$ ipython --no-banner

In [1]: import numpy as np

In [2]: np.set_printoptions(suppress=True, linewidth=120)

In [3]: E = np.diag(np.array([1, 5, 5, 2])) + 3 * np.eye(4, k=1) + 3 * np.eye(4, k=-1)

In [4]: E
Out[4]: 
array([[1., 3., 0., 0.],
       [3., 5., 3., 0.],
       [0., 3., 5., 3.],
       [0., 0., 3., 2.]])

In [5]: # symmetric

In [6]: rng = np.random.default_rng(1046)

In [7]: other = E + rng.integers(-2, 3, (4, 2)) @ rng.integers(-2, 3, (2, 4))

In [8]: other
Out[8]: 
array([[ 5.,  9.,  4., -4.],
       [ 1.,  1.,  3.,  4.],
       [-1.,  1.,  5.,  5.],
       [ 0.,  0.,  3.,  2.]])

In [9]: np.abs(other - E).sum(axis=1)
Out[9]: array([18., 10.,  5.,  0.])

In [10]: np.round(np.linalg.svd(other - E, compute_uv=False), 3) + 0
Out[10]: array([11.027,  2.721,  0.   ,  0.   ])

In [11]: np.linalg.matrix_rank(other - E, tol=1e-8)
Out[11]: np.int64(2)

In [12]: other - E
Out[12]: 
array([[ 4.,  6.,  4., -4.],
       [-2., -4.,  0.,  4.],
       [-1., -2.,  0.,  2.],
       [ 0.,  0.,  0.,  0.]])

In [13]: x = np.array([3, 1, -1, -3])

In [14]: print(other * x)
[[ 15.   9.  -4.  12.]
 [  3.   1.  -3. -12.]
 [ -3.   1.  -5. -15.]
 [  0.   0.  -3.  -6.]]

In [15]: (other * x).sum(axis=1)
Out[15]: array([ 32., -11., -22.,  -9.])

In [16]: (other @ x).argmax()
Out[16]: np.int64(0)

In [17]: vals, vecs = np.linalg.eig(E)

In [18]: np.round(np.sort(np.linalg.eigvals(E.T)), 3)
Out[18]: array([-1.334,  0.376,  4.779,  9.178])

In [19]: np.round(np.sort(np.linalg.eigvals(np.linalg.inv(E))), 3)
Out[19]: array([-0.75 ,  0.109,  0.209,  2.659])

In [20]: vals, vecs = np.linalg.eigh(E)

In [21]: x = np.array([3, 3, 1, 3])

In [22]: x @ E @ x
Out[22]: np.float64(167.0)

In [23]: np.abs(E).sum(axis=1).max(), round(float(np.abs(vals).max()), 3)
Out[23]: (np.float64(11.0), 9.178)

In [24]: (np.sign(vecs[:, -1].round(6)) == np.sign(vecs[0, -1].round(6))).astype(int)
Out[24]: array([1, 1, 1, 1])

In [25]: np.round(np.linalg.norm(E[2], 1), 3), round(float(np.linalg.norm(E[2], np.inf)), 3)
Out[25]: (np.float64(11.0), 5.0)

In [26]: round(np.linalg.norm(E, 1), 3), round(float(np.linalg.norm(E, np.inf)), 3)
Out[26]: (np.float64(11.0), 11.0)

In [27]: print(np.round(np.linalg.norm(E, axis=0), 3))
[3.162 6.557 6.557 3.606]

In [28]: E[2] @ E[1]
Out[28]: np.float64(30.0)

In [29]: print(round(float(np.linalg.norm(E[2] - E[1])), 3))
5.099

In [30]: np.round(np.linalg.norm(E, 2), 3)
Out[30]: np.float64(9.178)

In [31]: other = np.array([[0, 2, 0, 1], [1, 2, 0, 1], [0, 0, 0, 1], [2, 2, 1, 2]])

In [32]: K = other.T @ other

In [33]: K
Out[33]: 
array([[ 5,  6,  2,  5],
       [ 6, 12,  2,  8],
       [ 2,  2,  1,  2],
       [ 5,  8,  2,  7]])

In [34]: # equal to its transpose

In [35]: vals, vecs = np.linalg.eigh(K)

In [36]: x = np.array([-4, 4, 1, 5])

In [37]: np.round(vecs * np.maximum(vals, 0) @ vecs.T, 3)
Out[37]: 
array([[ 5.,  6.,  2.,  5.],
       [ 6., 12.,  2.,  8.],
       [ 2.,  2.,  1.,  2.],
       [ 5.,  8.,  2.,  7.]])

In [38]: np.round(np.linalg.eigvalsh(K[1:, 1:]), 3)
Out[38]: array([ 0.325,  1.342, 18.333])

In [39]: u = np.array([3, -4])

In [40]: print(np.cross(K[2, :3], K[0, :3]))
[-2  1  2]

In [41]: np.correlate(K[2], K[0], "full")
Out[41]: array([10, 14, 21, 34, 20, 17, 10])

In [42]: vals, vecs = np.linalg.eigh(K)

In [43]: np.unique(vals.round(6) + 0, return_counts=True)[1]
Out[43]: array([1, 1, 1, 1])

In [44]: np.round(vecs.T @ K @ vecs, 3) + 0
Out[44]: 
array([[ 0.115,  0.   ,  0.   ,  0.   ],
       [ 0.   ,  0.786,  0.   ,  0.   ],
       [ 0.   ,  0.   ,  2.   ,  0.   ],
       [ 0.   ,  0.   ,  0.   , 22.099]])

In [45]: Lm = np.linalg.cholesky(K)

In [46]: np.linalg.eigvalsh(K).min() > 0
Out[46]: np.True_

In [47]: np.round(np.diag(Lm) ** 2, 3)
Out[47]: array([5.   , 4.8  , 0.167, 1.   ])

In [48]: Lm.round(3)
Out[48]: 
array([[ 2.236,  0.   ,  0.   ,  0.   ],
       [ 2.683,  2.191,  0.   ,  0.   ],
       [ 0.894, -0.183,  0.408,  0.   ],
       [ 2.236,  0.913,  0.408,  1.   ]])

In [49]: np.round(K / np.sqrt(np.outer(np.diag(K), np.diag(K))), 3)
Out[49]: 
array([[1.   , 0.775, 0.894, 0.845],
       [0.775, 1.   , 0.577, 0.873],
       [0.894, 0.577, 1.   , 0.756],
       [0.845, 0.873, 0.756, 1.   ]])

In [50]: np.round(Lm @ Lm.T, 3)
Out[50]: 
array([[ 5.,  6.,  2.,  5.],
       [ 6., 12.,  2.,  8.],
       [ 2.,  2.,  1.,  2.],
       [ 5.,  8.,  2.,  7.]])

In [51]: other = np.array([[-2, 0, 3], [1, -2, 3]])

In [52]: W2 = np.kron(other, K)

In [53]: print(np.round(np.linalg.norm(W2, 2), 3), round(float(np.linalg.norm(other, 2) * np.linalg.norm(K, 2)), 3))
100.101 100.101

In [54]: W2.shape
Out[54]: (8, 12)

In [55]: np.linalg.matrix_rank(W2)
Out[55]: np.int64(8)

In [56]: mat = np.array([[0.6, -0.2, 0.9],
    ...:     [-1.6, 0.2, -0.8],
    ...:     [-0.6, -0.5, -0.6],
    ...:     [0.0, 0.6, -1.6]])

In [57]: mat[:, 1] *= 10

In [58]: mat
Out[58]: 
array([[ 0.6, -2. ,  0.9],
       [-1.6,  2. , -0.8],
       [-0.6, -5. , -0.6],
       [ 0. ,  6. , -1.6]])

In [59]: round(float(np.linalg.norm(mat) ** 2 / np.linalg.norm(mat, 2) ** 2), 3)
Out[59]: 1.086

In [60]: round(float(np.linalg.norm(mat[3] - mat[2])), 3)
Out[60]: 11.062

In [61]: np.round(np.linalg.norm(mat, 2), 3)
Out[61]: np.float64(8.4)

In [62]: np.round(np.linalg.norm(mat, axis=0), 3)
Out[62]: array([1.811, 8.307, 2.09 ])

In [63]: round(float(np.linalg.norm(mat, 1)), 3), round(np.linalg.norm(mat, np.inf), 3)
Out[63]: (15.0, np.float64(7.6))

In [64]: other = np.c_[mat[:, :2] @ np.array([[-4, 9], [-8, -6]]), np.array([-2, 4, 5, -3])]

In [65]: print(other)
[[ 13.6  17.4  -2. ]
 [ -9.6 -26.4   4. ]
 [ 42.4  24.6   5. ]
 [-48.  -36.   -3. ]]

In [66]: np.linalg.matrix_rank(np.c_[mat, other])
Out[66]: np.int64(4)

In [67]: np.round(np.linalg.lstsq(mat, other[:, 0])[0], 3) + 0
Out[67]: array([-4., -8.,  0.])

In [68]: np.round(np.linalg.norm(np.linalg.qr(mat)[0].T @ other, axis=0) ** 2 / ((other ** 2).sum(axis=0) + 1e-12), 3)
Out[68]: array([1.   , 1.   , 0.984])

In [69]: M = np.load("w.npy")

In [70]: print(M.round(3))
[[-0.276  0.    -0.961  0.   ]
 [ 0.     1.     0.     0.   ]
 [ 0.961  0.    -0.276  0.   ]
 [ 0.     0.     0.     1.   ]]

In [71]: print(np.round(np.einsum("ij,ji->", M, M), 3))
0.304

In [72]: round(np.linalg.det(2 * M), 3), np.round(np.linalg.det(M), 3)
Out[72]: (np.float64(16.0), np.float64(1.0))
